% python3 -q
>>> import numpy as np
>>> import numpy.linalg as la
>>> np.set_printoptions(precision=1, suppress=True, linewidth=120, floatmode="fixed")
>>> def rnd(a):
...     return np.round(a, 1) + 0
... 
>>> m1 = np.array([[-2, 3, 0, 0, 0, 0],
...     [2, -1, 0, 0, 0, 0],
...     [-1, 2, 0, 0, 0, 0],
...     [0, 0, -2, 3, 0, 0],
...     [0, 0, 2, -1, 0, 0],
...     [0, 0, -1, 2, 0, 0],
...     [0, 0, 0, 0, -2, 3],
...     [0, 0, 0, 0, 2, -1],
...     [0, 0, 0, 0, -1, 2]])
>>> M2 = m1[0, 0] * m1[1:] - np.outer(m1[1:, 0], m1[0])
>>> print(M2)
[[ 0 -4  0  0  0  0]
 [ 0 -1  0  0  0  0]
 [ 0  0  4 -6  0  0]
 [ 0  0 -4  2  0  0]
 [ 0  0  2 -4  0  0]
 [ 0  0  0  0  4 -6]
 [ 0  0  0  0 -4  2]
 [ 0  0  0  0  2 -4]]
>>> print(np.flatnonzero(~M2.round(6).any(axis=1)))
[]
>>> print(la.matrix_rank(M2), la.matrix_rank(m1))
5 6
>>> W1 = np.array([[7, 8, 4, 7, 9],
...     [1, 7, 1, 1, 7],
...     [9, 7, 2, 4, 2],
...     [9, 7, 2, 0, 3],
...     [6, 5, 5, 9, 0],
...     [6, 5, 1, 5, 5]])
>>> beta = np.array([3, 1, 2, 0, 3])
>>> H = np.maximum(M2 @ W1 + beta, 0)
>>> print(la.matrix_rank(H))
4
>>> print((H > 0).astype(int))
[[0 0 0 0 0]
 [1 0 1 0 0]
 [0 0 0 1 0]
 [0 0 0 0 1]
 [0 0 0 1 0]
 [0 0 1 1 0]
 [0 0 0 0 1]
 [0 0 1 0 0]]
>>> print(rnd((H > 0).mean(axis=0)))
[0.1 0.0 0.4 0.4 0.2]
>>> C = np.array([[1, -1, 1], [1, -2, 2], [1, 0, 1], [-1, 1, 0], [-1, -2, 2]])
>>> print(H @ C)
[[  0   0   0]
 [  3  -2   3]
 [-16  16   0]
 [ -1  -2   2]
 [ -8   8   0]
 [ 10   6  16]
 [-13 -26  26]
 [  8   0   8]]
>>> W0 = np.load("layer17.npy")
>>> print(W0)
[[0 3 0 2 3 1 1 3 2 1 0 1 3]
 [0 0 1 0 0 1 2 1 0 0 3 2 3]
 [0 0 0 2 1 1 2 2 0 0 3 1 1]
 [0 0 0 0 2 1 3 1 0 0 0 0 2]
 [0 0 0 0 0 0 1 0 0 2 1 3 0]
 [0 0 0 0 0 0 3 3 2 0 3 3 0]
 [0 0 0 0 0 0 0 2 2 1 2 0 1]
 [0 0 0 0 0 0 0 0 3 1 0 0 0]
 [0 0 0 0 0 0 0 0 0 3 3 1 1]
 [0 0 0 0 0 0 0 0 0 0 3 3 0]
 [0 0 0 0 0 0 0 0 0 0 0 0 3]
 [0 0 0 0 0 0 0 0 0 0 0 0 2]
 [0 0 0 0 0 0 0 0 0 0 0 0 0]]
>>> # triangular: eigenvalues sit on the diagonal
>>> left, s, vt = la.svd(W0)
>>> V = vt[:(s > 1e-8).sum()]
>>> rng = np.random.default_rng(790)
>>> vec = W0[11] + 2 * W0[4] + rng.integers(2) * np.eye(13)[0]
>>> print(vec)
[0.0 0.0 0.0 0.0 0.0 0.0 2.0 0.0 0.0 4.0 2.0 6.0 2.0]
>>> print(la.matrix_rank(np.vstack([W0, vec])))
11
>>> print([int(la.matrix_rank(la.matrix_power(W0, p))) for p in range(1, 14)])
[11, 9, 8, 7, 6, 5, 4, 3, 2, 1, 0, 0, 0]
>>> print(la.matrix_rank(W0 - W0[0, 0] * np.eye(13)))
11
